In [1]: import numpy as np

In [2]: from numpy import linalg as LA

In [3]: np.set_printoptions(precision=2, suppress=True, linewidth=100, legacy="1.25")

In [4]: feats = np.loadtxt("mat.csv", delimiter=",")

In [5]: feats
Out[5]: 
array([[-16.16, -10.76,  12.46,   1.48],
       [ -2.88,  12.64, -22.74,  21.47],
       [ -5.56,  -5.93, -18.07,  -3.65],
       [  1.39,   8.09, -12.97,  -5.71],
       [ 20.64,  -8.62, -16.59,  -3.86],
       [ 14.78,  -1.73,  -4.54,   6.21],
       [-11.03,   1.63, -28.47,  30.71],
       [-11.73,  12.59,  16.38, -15.  ],
       [  0.77,  13.72,  -8.46,   6.68],
       [-11.81,  15.66, -30.92,  -1.94],
       [  9.58,   5.73, -10.55,  -5.92],
       [-10.03,  23.33,  -8.31, -22.83],
       [  5.37,  15.63,   0.91, -14.68],
       [  4.07,   9.39,  26.48, -40.24],
       [-17.53,  12.06,  -3.26,   2.44],
       [ 14.48, -23.59,  14.53,   7.84],
       [ 19.72,  -8.52,  -2.84,   5.8 ],
       [  0.54,  11.05, -19.82,   7.02],
       [ -2.36,   9.4 ,   6.62,  -6.16],
       [ 21.33,   4.95, -20.5 ,   3.4 ],
       [ 12.17,  -0.87,   3.47,   5.94],
       [ -4.98,  -4.64,   2.86,  -4.81],
       [  3.5 ,  -0.79,   3.46, -15.09],
       [-15.48,  14.52,  22.63, -13.59],
       [  1.7 , -11.97,   7.74, -17.  ],
       [  6.87,  -1.88, -15.91,   2.19],
       [-13.49,  13.95,   2.35, -22.23],
       [  4.29,  -1.45,  -5.53,  -9.14],
       [ 10.51,   4.51,  12.62,  14.27],
       [-10.96,   8.11,   2.57,   2.7 ],
       [ -1.18,  -4.5 ,  -2.87,  32.75],
       [ 14.29,  -2.19,   5.28,   6.31],
       [  4.3 ,  -2.01,  -9.51,   4.76],
       [ -4.5 ,   0.39,  -8.25, -22.23],
       [ 10.82, -21.77,  24.16,   9.11]])

In [6]: C2 = np.cov(feats, rowvar=False)

In [7]: LA.eigvalsh(C2)[::-1]
Out[7]: array([297.12, 212.91, 111.79,  49.14])

In [8]: np.corrcoef(feats.T)
Out[8]: 
array([[ 1.  , -0.47, -0.01,  0.17],
       [-0.47,  1.  , -0.24, -0.29],
       [-0.01, -0.24,  1.  , -0.35],
       [ 0.17, -0.29, -0.35,  1.  ]])

In [9]: np.argsort(-feats.std(axis=0).round(6), kind="stable")
Out[9]: array([3, 2, 0, 1])

In [10]: proj = feats @ LA.solve(feats.T @ feats, feats.T)

In [11]: np.round(LA.eigvalsh(proj), 2) + 0
Out[11]: 
array([0., 0., 0., 0., 0., 0., 0., 0., 0., 0., 0., 0., 0., 0., 0., 0., 0., 0., 0., 0., 0., 0., 0.,
       0., 0., 0., 0., 0., 0., 0., 0., 1., 1., 1., 1.])

In [12]: proj @ feats[:, 3]
Out[12]: 
array([  1.48,  21.47,  -3.65,  -5.71,  -3.86,   6.21,  30.71, -15.  ,   6.68,  -1.94,  -5.92,
       -22.83, -14.68, -40.24,   2.44,   7.84,   5.8 ,   7.02,  -6.16,   3.4 ,   5.94,  -4.81,
       -15.09, -13.59, -17.  ,   2.19, -22.23,  -9.14,  14.27,   2.7 ,  32.75,   6.31,   4.76,
       -22.23,   9.11])

In [13]: labels = feats[:, 3] > np.median(feats[:, 3])

In [14]: f = feats[labels].mean(axis=0) - feats[~labels].mean(axis=0)

In [15]: f
Out[15]: array([ 7.65, -4.6 , -3.97, 22.34])

In [16]: print(labels.astype(int))
[0 1 0 0 0 1 1 0 1 0 0 0 0 0 1 1 1 1 0 1 1 0 0 0 0 1 0 0 1 1 1 1 1 0 1]

In [17]: ((feats - feats.mean(axis=0)) @ f > 0).astype(int)
Out[17]: 
array([0, 1, 1, 0, 1, 1, 1, 0, 1, 0, 0, 0, 0, 0, 0, 1, 1, 1, 0, 1, 1, 0, 0, 0, 0, 1, 0, 0, 1, 0, 1,
       1, 1, 0, 1])

In [18]: other = np.c_[feats[:, :2] @ np.array([[-1, 5], [3, 1]]), np.array([-1, 3, 2, 1, 5, -5, 2, -1, -5, 4, -3, -2, -1, 0, 1, 3, 5, 1, -4, -5, 4, -5, 3, -5, -2, 0, -1, -4, 4, -4, 0, 0, 0, -3, 2])]

In [19]: other
Out[19]: 
array([[-16.12, -91.56,  -1.  ],
       [ 40.8 ,  -1.76,   3.  ],
       [-12.23, -33.73,   2.  ],
       [ 22.88,  15.04,   1.  ],
       [-46.5 ,  94.58,   5.  ],
       [-19.97,  72.17,  -5.  ],
       [ 15.92, -53.52,   2.  ],
       [ 49.5 , -46.06,  -1.  ],
       [ 40.39,  17.57,  -5.  ],
       [ 58.79, -43.39,   4.  ],
       [  7.61,  53.63,  -3.  ],
       [ 80.02, -26.82,  -2.  ],
       [ 41.52,  42.48,  -1.  ],
       [ 24.1 ,  29.74,   0.  ],
       [ 53.71, -75.59,   1.  ],
       [-85.25,  48.81,   3.  ],
       [-45.28,  90.08,   5.  ],
       [ 32.61,  13.75,   1.  ],
       [ 30.56,  -2.4 ,  -4.  ],
       [ -6.48, 111.6 ,  -5.  ],
       [-14.78,  59.98,   4.  ],
       [ -8.94, -29.54,  -5.  ],
       [ -5.87,  16.71,   3.  ],
       [ 59.04, -62.88,  -5.  ],
       [-37.61,  -3.47,  -2.  ],
       [-12.51,  32.47,   0.  ],
       [ 55.34, -53.5 ,  -1.  ],
       [ -8.64,  20.  ,  -4.  ],
       [  3.02,  57.06,   4.  ],
       [ 35.29, -46.69,  -4.  ],
       [-12.32, -10.4 ,   0.  ],
       [-20.86,  69.26,   0.  ],
       [-10.33,  19.49,   0.  ],
       [  5.67, -22.11,  -3.  ],
       [-76.13,  32.33,   2.  ]])

In [20]: np.round(LA.norm(other - feats @ LA.lstsq(feats, other)[0], axis=0), 2) + 0
Out[20]: array([ 0.  ,  0.  , 17.09])

In [21]: np.round(LA.lstsq(feats, other[:, 0])[0], 2) + 0
Out[21]: array([-1.,  3.,  0.,  0.])

In [22]: F = np.loadtxt("data.csv", delimiter=",")

In [23]: print(F)
[[0.33 0.33 0.   0.33 0.  ]
 [0.   1.   0.   0.   0.  ]
 [0.5  0.   0.5  0.   0.  ]
 [0.   0.25 0.25 0.25 0.25]
 [0.   0.   0.   0.   1.  ]]

In [24]: # a transition matrix

In [25]: rng = np.random.default_rng(52)

In [26]: other = F + rng.integers(-2, 3, (5, 3)) @ rng.integers(-2, 3, (3, 5))

In [27]: other
Out[27]: 
array([[-1.67,  2.33, -2.  ,  3.33,  1.  ],
       [ 0.  ,  1.  ,  0.  ,  0.  ,  0.  ],
       [ 0.5 , -3.  ,  5.5 ,  1.  ,  2.  ],
       [-4.  , -5.75, -1.75,  2.25,  5.25],
       [ 0.  ,  0.  ,  4.  ,  2.  ,  2.  ]])

In [28]: other - F
Out[28]: 
array([[-2.,  2., -2.,  3.,  1.],
       [ 0.,  0.,  0.,  0.,  0.],
       [ 0., -3.,  5.,  1.,  2.],
       [-4., -6., -2.,  2.,  5.],
       [ 0.,  0.,  4.,  2.,  1.]])

In [29]: np.round(LA.svd(other - F, compute_uv=False), 2) + 0
Out[29]: array([9.71, 7.31, 4.4 , 0.  , 0.  ])

In [30]: LA.matrix_rank(other - F, tol=1e-8)
Out[30]: 3

In [31]: m1 = np.loadtxt("dump.csv", delimiter=",")

In [32]: m1
Out[32]: 
array([[12., 18.,  0., 20., 11.,  2.,  2., 10.,  0.,  8., 13.,  6.],
       [ 0.,  4.,  1., 16., 19.,  0.,  0.,  0., 15.,  9.,  0., 11.],
       [ 0.,  0.,  4.,  7., 19.,  0.,  0.,  0., 21., 18.,  0.,  8.],
       [19., 22.,  0.,  2.,  5.,  9.,  0., 14.,  0.,  2., 25.,  0.],
       [ 9.,  6.,  0.,  0.,  0.,  0.,  0.,  6.,  0., 24., 13.,  0.],
       [21.,  0., 20.,  6.,  0., 37., 26., 18.,  0.,  0.,  5.,  7.],
       [ 0.,  0.,  5.,  0.,  0.,  5.,  2.,  1.,  0.,  0.,  0.,  0.],
       [ 0.,  8.,  0.,  0., 13.,  0.,  0.,  0.,  0., 27.,  3.,  0.],
       [ 0.,  0.,  0.,  0.,  3.,  0.,  0.,  0.,  1., 27.,  1.,  0.],
       [23.,  0., 15.,  1.,  0., 38., 24., 19.,  0.,  0.,  9.,  3.],
       [14.,  0., 16., 20.,  0., 28., 24., 15.,  5.,  0.,  1., 14.],
       [ 0.,  0.,  0.,  0.,  6.,  0.,  0.,  0.,  2., 28.,  0.,  0.],
       [ 0., 14.,  0.,  9., 15.,  0.,  0.,  1.,  0., 22.,  7.,  1.],
       [ 6.,  8.,  0.,  0.,  3.,  4.,  0.,  7.,  0.,  7.,  9.,  0.],
       [19.,  0., 29.,  0.,  0., 42., 28., 17.,  3.,  0.,  1.,  3.],
       [ 0.,  6.,  0.,  2.,  9.,  0.,  0.,  2.,  0.,  2.,  1.,  1.],
       [12., 10.,  0., 14.,  3., 14., 10., 12.,  0.,  0.,  9.,  6.],
       [ 0.,  8.,  0., 16., 18.,  0.,  0.,  0.,  8.,  9.,  0.,  9.],
       [13., 22.,  0., 17., 12.,  6.,  2., 12.,  0.,  0., 17.,  3.],
       [ 0., 14.,  0., 20., 25.,  0.,  0.,  0.,  6., 14.,  0.,  9.],
       [ 6.,  0., 14., 19.,  0., 21., 20., 11.,  7.,  0.,  0., 14.],
       [ 0.,  0.,  5.,  0.,  0.,  9.,  6.,  5.,  0.,  0.,  0.,  1.],
       [ 7.,  0., 17.,  0.,  0., 12.,  4.,  5.,  3., 29.,  1.,  0.],
       [ 7., 14.,  0., 27., 12.,  8., 10., 10.,  0.,  0.,  5., 13.],
       [10.,  8.,  0.,  0.,  0.,  8.,  0.,  9.,  0.,  7., 13.,  0.],
       [ 0.,  0., 28.,  8.,  0.,  9., 14.,  3., 25., 14.,  0., 12.],
       [ 0.,  6.,  3., 22., 15.,  0.,  6.,  2., 10.,  0.,  0., 14.],
       [ 0.,  0., 29.,  0.,  0.,  2.,  6.,  0., 25., 22.,  0.,  3.],
       [ 0.,  0.,  0.,  0.,  7.,  0.,  0.,  0.,  7., 27.,  0.,  0.],
       [ 7., 10.,  0., 19.,  8.,  4.,  6.,  8.,  0.,  6.,  5.,  9.]])

In [33]: C2 = np.cov(m1, rowvar=False)

In [34]: print(np.polyfit(m1[:, 10], m1[:, 6], 1))
[-0.21  7.29]

In [35]: np.argsort(-m1.std(axis=0).round(6), kind="stable")
Out[35]: array([ 5,  9,  2,  6,  3,  8,  4,  0,  1, 10,  7, 11])

In [36]: np.argwhere(np.triu(np.abs(np.corrcoef(m1.T)) > 0.8, 1))
Out[36]: 
array([[ 0,  7],
       [ 3, 11],
       [ 5,  6],
       [ 5,  7]])

In [37]: m1.std(axis=0)
Out[37]: array([ 7.31,  6.84,  9.58,  8.89,  7.32, 12.1 ,  8.9 ,  6.16,  7.36, 10.65,  6.24,  5.06])

In [38]: np.round(np.corrcoef(m1[:, 10], m1[:, 6])[0, 1], 2)
Out[38]: -0.15

In [39]: print(LA.eigvalsh(C2)[::-1])
[394.55 193.45 136.75  47.88  39.    20.48  11.39   2.52   1.1    0.86   0.44   0.29]

In [40]: np.median(m1, axis=0)
Out[40]: array([3., 5., 0., 4., 4., 4., 2., 5., 0., 7., 1., 3.])
